% python3 -q
>>> import numpy as np
>>> np.set_printoptions(precision=2, suppress=True, linewidth=100)
>>> F = np.loadtxt("case6.csv", delimiter=",")
>>> F
array([[6., 1., 1.],
       [1., 6., 1.],
       [1., 1., 6.]])
>>> np.poly(F)
array([   1.,  -18.,  105., -200.])
>>> round(np.linalg.eigvals(F).sum().real, 2)
np.float64(18.0)
>>> np.round(np.linalg.det(F.T), 2)
np.float64(200.0)
>>> np.einsum("ij,ji->", F, F)
np.float64(114.0)
>>> F - F[0]
array([[ 0.,  0.,  0.],
       [-5.,  5.,  0.],
       [-5.,  0.,  5.]])
>>> np.round(np.linalg.norm(F), 2)
np.float64(10.68)
>>> F.sum(axis=1)
array([8., 8., 8.])
>>> np.linalg.svd(F, compute_uv=False)
array([8., 5., 5.])
>>> F @ (-1.0) ** np.arange(3)
array([ 6., -4.,  6.])
>>> (F @ F)[0]
array([38., 13., 13.])
>>> r0 = np.array([8, 6, 0]) + 0.5
>>> J = np.eye(3) - 2 * np.outer(r0, r0) / (r0 @ r0)
>>> J
array([[-0.26, -0.96, -0.07],
       [-0.96,  0.26, -0.06],
       [-0.07, -0.06,  1.  ]])
>>> # symmetric, so the eigenvalues are real
>>> O = J.astype(float).copy()
>>> for j in range(3):
...     O[:, j] -= O[:, :j] @ (O[:, :j].T @ O[:, j])
...     O[:, j] /= np.linalg.norm(O[:, j])
... 
>>> np.round(O.T @ J, 2) + 0
array([[1., 0., 0.],
       [0., 1., 0.],
       [0., 0., 1.]])
>>> np.round(O.T @ O, 2) + 0
array([[1., 0., 0.],
       [0., 1., 0.],
       [0., 0., 1.]])
>>> evals, V = np.linalg.eig(J)
>>> np.round(J @ V[:, 0] - evals[0] * V[:, 0], 2) + 0
array([0., 0., 0.])
>>> np.prod(evals)
np.float64(-1.0)
>>> P = np.triu(np.array([[2, 2, 0], [1, 1, 2], [1, 3, 3]]), 1) + np.eye(3)
>>> A2 = P @ J @ np.linalg.inv(P)
>>> P @ J - J @ P
array([[-1.93,  1.05,  1.81],
       [-0.15,  1.81,  1.46],
       [ 0.  ,  0.15,  0.11]])
>>> np.linalg.matrix_rank(A2)
np.int64(3)
>>> W0 = np.load("block15.npy")
>>> W0
array([[-5.,  0.,  0.],
       [ 0., -2.,  0.],
       [ 0.,  0.,  4.]])
>>> evals, V = np.linalg.eigh(W0)
>>> V @ np.diag(evals) @ V.T
array([[-5.,  0.,  0.],
       [ 0., -2.,  0.],
       [ 0.,  0.,  4.]])
>>> np.abs(V[:, -1]).round(6).argmax()
np.int64(2)
>>> V.T @ V
array([[1., 0., 0.],
       [0., 1., 0.],
       [0., 0., 1.]])
>>> np.linalg.eigvalsh(W0 @ W0)
array([ 4., 16., 25.])
>>> np.linalg.eigvalsh(W0 + -3 * np.eye(3))
array([-8., -5.,  1.])
>>> evals.sum(), np.trace(W0)
(np.float64(-3.0), np.float64(-3.0))
>>> np.linalg.svd(W0, compute_uv=False)
array([5., 4., 2.])
>>> V.T @ W0 @ V
array([[-5.,  0.,  0.],
       [ 0., -2.,  0.],
       [ 0.,  0.,  4.]])
>>> r0 = np.array([1, 1, 3])
>>> np.polyval(r0, W0[0])
array([23.,  3.,  3.])
>>> np.cross(W0[0, :3], W0[1, :3])
array([ 0.,  0., 10.])
>>> np.convolve(W0[0], r0)
array([ -5.,  -5., -15.,   0.,   0.])
>>> np.array([np.convolve(row, r0, "same") for row in W0])
array([[ -5., -15.,   0.],
       [ -2.,  -2.,  -6.],
       [  0.,   4.,   4.]])
>>> np.linalg.matrix_power(W0 - np.diag(np.diag(W0)), 3)
array([[0., 0., 0.],
       [0., 0., 0.],
       [0., 0., 0.]])
>>> np.sort(np.linalg.eigvals(W0))
array([-5., -2.,  4.])
>>> np.prod(np.diag(W0)), round(float(np.linalg.det(W0)), 2)
(np.float64(40.0), 40.0)
>>> evals, V = np.linalg.eigh(W0)
>>> x0 = np.array([-1, -4, -5])
>>> x0 @ W0 @ x0 / (x0 @ x0), evals[0], evals[-1]
(np.float64(1.5), np.float64(-5.0), np.float64(4.0))
>>> V * np.abs(evals) @ V.T
array([[5., 0., 0.],
       [0., 2., 0.],
       [0., 0., 4.]])
>>> (np.sign(V[:, -1].round(6)) == np.sign(V[0, -1].round(6))).astype(int)
array([1, 1, 0])
>>> np.abs(W0).sum(axis=1).max(), np.abs(evals).max()
(np.float64(5.0), np.float64(5.0))
>>> def softmax(z):
...     e = np.exp(z - z.max(axis=-1, keepdims=True))
...     return e / e.sum(axis=-1, keepdims=True)
... 
>>> np.round(softmax(10 * J[2]), 2) + 0
array([0., 0., 1.])
>>> S = J @ J.T / np.sqrt(3)
>>> softmax(S + np.triu(np.full(S.shape, -np.inf), 1))
array([[1.  , 0.  , 0.  ],
       [0.36, 0.64, 0.  ],
       [0.26, 0.26, 0.47]])
>>> softmax(S).round(6).argmax(axis=1)
array([0, 1, 2])
>>> softmax(S)[2] @ J
array([-0.36, -0.21,  0.43])
>>> A = np.array([[4.66, -1.1, 3.59],
...     [-1.88, 0.46, -1.26],
...     [5.03, -1.11, 3.79],
...     [-0.84, 0.19, -0.55],
...     [-6.15, 1.53, -4.68],
...     [-1.76, 0.29, -1.26],
...     [-3.05, 0.7, -2.34],
...     [-5.78, 1.44, -4.36],
...     [-3.71, 0.95, -2.56],
...     [3.54, -0.85, 2.51],
...     [-10.92, 2.55, -8.15],
...     [-0.09, 0.02, -0.15],
...     [-3.98, 0.96, -3.0],
...     [3.09, -0.8, 2.28],
...     [4.55, -1.29, 3.47],
...     [-5.91, 1.46, -4.4],
...     [1.11, -0.58, 0.91]])
>>> np.linalg.cond(A) > 100
np.False_
>>> [round(float(x), 2) for x in np.linalg.svd(A, compute_uv=False)[:3]]
[24.22, 0.42, 0.3]
>>> np.linalg.matrix_rank(A, rtol=0.1)
np.int64(1)
>>> cent = A[[5, 4]].astype(float)
>>> for _ in range(4):
...     idx = np.linalg.norm(A[:, None] - cent, axis=-1).argmin(axis=1)
...     cent = np.array([A[idx == j].mean(axis=0) for j in range(2)])
... 
>>> idx
array([0, 0, 0, 0, 1, 0, 1, 1, 1, 0, 1, 0, 1, 0, 0, 1, 0])
>>> np.abs(cent[1] - cent[0]).argmax()
np.int64(0)
>>> cent
array([[ 1.74, -0.48,  1.33],
       [-5.64,  1.37, -4.21]])
>>> cent[1] - cent[0]
array([-7.38,  1.85, -5.55])
>>> np.linalg.cond(cent) > 100
np.True_
>>> np.linalg.matrix_rank(cent, rtol=0.1)
np.int64(1)
>>> rng = np.random.default_rng(993)
>>> idx = rng.permutation(3)
>>> idx
array([2, 1, 0])
>>> A2 = J[idx][:, idx]
>>> np.allclose(A2, J)
False
>>> np.trace(A2)
np.float64(1.0)
>>> np.sort(np.abs(np.linalg.eigvals(A2)))
array([1., 1., 1.])
>>> round(np.linalg.det(A2), 2), round(np.linalg.det(J[idx]), 2)
(np.float64(-1.0), np.float64(1.0))
>>> A2
array([[ 1.  , -0.06, -0.07],
       [-0.06,  0.26, -0.96],
       [-0.07, -0.96, -0.26]])
>>> D = np.linalg.norm(A[:, None] - A[None], axis=-1)
>>> D.mean(axis=1).argmax()
np.int64(10)
>>> D.shape
(17, 17)
>>> (D + 1e9 * np.eye(17)).round(6).argmin(axis=1)
array([14,  5,  0, 11, 15,  1,  8, 15, 12, 13,  4,  3,  8,  9,  0,  7, 11])
>>> D[12].round(6).argsort(kind="stable")[:4]
array([12,  8,  6,  7])
>>> D[:5, :5]
array([[ 0.  ,  8.29,  0.42,  7.  , 13.86],
       [ 8.29,  0.  ,  8.7 ,  1.29,  5.57],
       [ 0.42,  8.7 ,  0.  ,  7.42, 14.27],
       [ 7.  ,  1.29,  7.42,  0.  ,  6.86],
       [13.86,  5.57, 14.27,  6.86,  0.  ]])
>>> np.flatnonzero(D[12] < D.mean() / 2)
array([ 1,  4,  5,  6,  7,  8, 12, 15])
>>> feats = np.array([[-0.99, -3.01, -2.89],
...     [-1.1, -2.92, -3.07],
...     [-0.95, -2.94, -2.93],
...     [-1.21, -2.98, -2.96],
...     [-1.14, -3.12, -2.87],
...     [-0.87, -2.99, -3.27],
...     [0.99, -1.06, -0.99],
...     [0.95, -1.05, -0.85],
...     [1.2, -0.97, -0.83],
...     [1.09, -0.86, -1.02],
...     [1.05, -0.91, -0.86],
...     [0.97, -1.08, -1.06],
...     [-3.08, -2.08, -1.11],
...     [-3.05, -1.93, -1.19],
...     [-3.1, -1.93, -0.88],
...     [-2.88, -1.86, -0.91],
...     [-3.02, -1.94, -1.01],
...     [-2.89, -1.85, -0.93]])
>>> D = np.linalg.norm(feats[:, None] - feats[None], axis=-1)
>>> D.mean(axis=1).argmax()
np.int64(8)
>>> D[5].round(6).argsort(kind="stable")[:4]
array([5, 1, 2, 0])
>>> np.flatnonzero(D[5] < D.mean() / 2)
array([0, 1, 2, 3, 4, 5])
